% ipython --no-banner

In [1]: import numpy as np

In [2]: from numpy import linalg as LA

In [3]: np.set_printoptions(precision=1, suppress=True, linewidth=120)

In [4]: rnd = lambda a: np.round(a, 1) + 0

In [5]: F = np.load("run7.npy")

In [6]: print(F)
[[ 2  1  2  1]
 [ 0 -1  0 -1]
 [ 2  1  2  1]
 [ 0 -1  0 -1]]

In [7]: t3 = np.stack([F, -1 * F, F[::-1]])

In [8]: print(LA.matrix_rank(t3))
[2 2 2]

In [9]: print(np.einsum("bij,cij->bc", t3, t3))
[[ 24 -24  -8]
 [-24  24   8]
 [ -8   8  24]]

In [10]: print(rnd(LA.norm(t3, axis=(1, 2))))
[4.9 4.9 4.9]

In [11]: print(rnd(LA.det(t3)))
[0. 0. 0.]

In [12]: U, sv, vt = LA.svd(F)

In [13]: evecs = vt[:(sv > 1e-8).sum()]

In [14]: rng = np.random.default_rng(619290)

In [15]: x0 = F[3] + 3 * F[2] + rng.integers(2) * np.eye(4)[2]

In [16]: print(x0)
[6. 2. 7. 2.]

In [17]: print(LA.matrix_rank(np.vstack([F, x0])))
3

In [18]: print(rnd(np.diag(evecs.T @ evecs)))
[0.5 0.5 0.5 0.5]

In [19]: print(rnd(evecs.T @ evecs))
[[0.5 0.  0.5 0. ]
 [0.  0.5 0.  0.5]
 [0.5 0.  0.5 0. ]
 [0.  0.5 0.  0.5]]

In [20]: print(rnd(LA.norm(x0 - evecs.T @ evecs @ x0)))
0.7

In [21]: idx = rng.permutation(4)

In [22]: print(idx)
[3 1 0 2]

In [23]: M2 = F[idx][:, idx]

In [24]: print(np.allclose(M2, F))
False

In [25]: print(np.diag(M2))
[-1 -1  2  2]

In [26]: print(M2)
[[-1 -1  0  0]
 [-1 -1  0  0]
 [ 1  1  2  2]
 [ 1  1  2  2]]

In [27]: print(rnd(LA.det(M2)), rnd(LA.det(F[idx])))
0.0 0.0

In [28]: print(rnd(np.sort(np.abs(LA.eigvals(M2)))))
[0. 0. 2. 4.]

In [29]: print(np.trace(M2))
2

In [30]: print(F.reshape(-1, 2))
[[ 2  1]
 [ 2  1]
 [ 0 -1]
 [ 0 -1]
 [ 2  1]
 [ 2  1]
 [ 0 -1]
 [ 0 -1]]

In [31]: print(F.ravel(order="F"))
[ 2  0  2  0  1 -1  1 -1  2  0  2  0  1 -1  1 -1]

In [32]: t3 = F.reshape(4, 2, -1)

In [33]: print(np.einsum("ihd,jhd->hij", t3, t3).shape)
(2, 4, 4)

In [34]: print(np.einsum("ihd,ihd->ih", t3, t3))
[[5 5]
 [1 1]
 [5 5]
 [1 1]]

In [35]: theta = np.radians(45)

In [36]: r_ = np.eye(4)

In [37]: r_[0, 0] = r_[3, 3] = np.cos(theta)

In [38]: r_[0, 3], r_[3, 0] = -np.sin(theta), np.sin(theta)

In [39]: print(rnd(r_))
[[ 0.7  0.   0.  -0.7]
 [ 0.   1.   0.   0. ]
 [ 0.   0.   1.   0. ]
 [ 0.7  0.   0.   0.7]]

In [40]: M2 = F @ r_.T

In [41]: print(rnd(M2))
[[ 0.7  1.   2.   2.1]
 [ 0.7 -1.   0.  -0.7]
 [ 0.7  1.   2.   2.1]
 [ 0.7 -1.   0.  -0.7]]

In [42]: print(np.allclose(LA.norm(F, axis=1), LA.norm(M2, axis=1)))
True

In [43]: print(rnd(LA.svd(F, compute_uv=False)), rnd(LA.svd(M2, compute_uv=False)))
[4.6 1.7 0.  0. ] [4.6 1.7 0.  0. ]
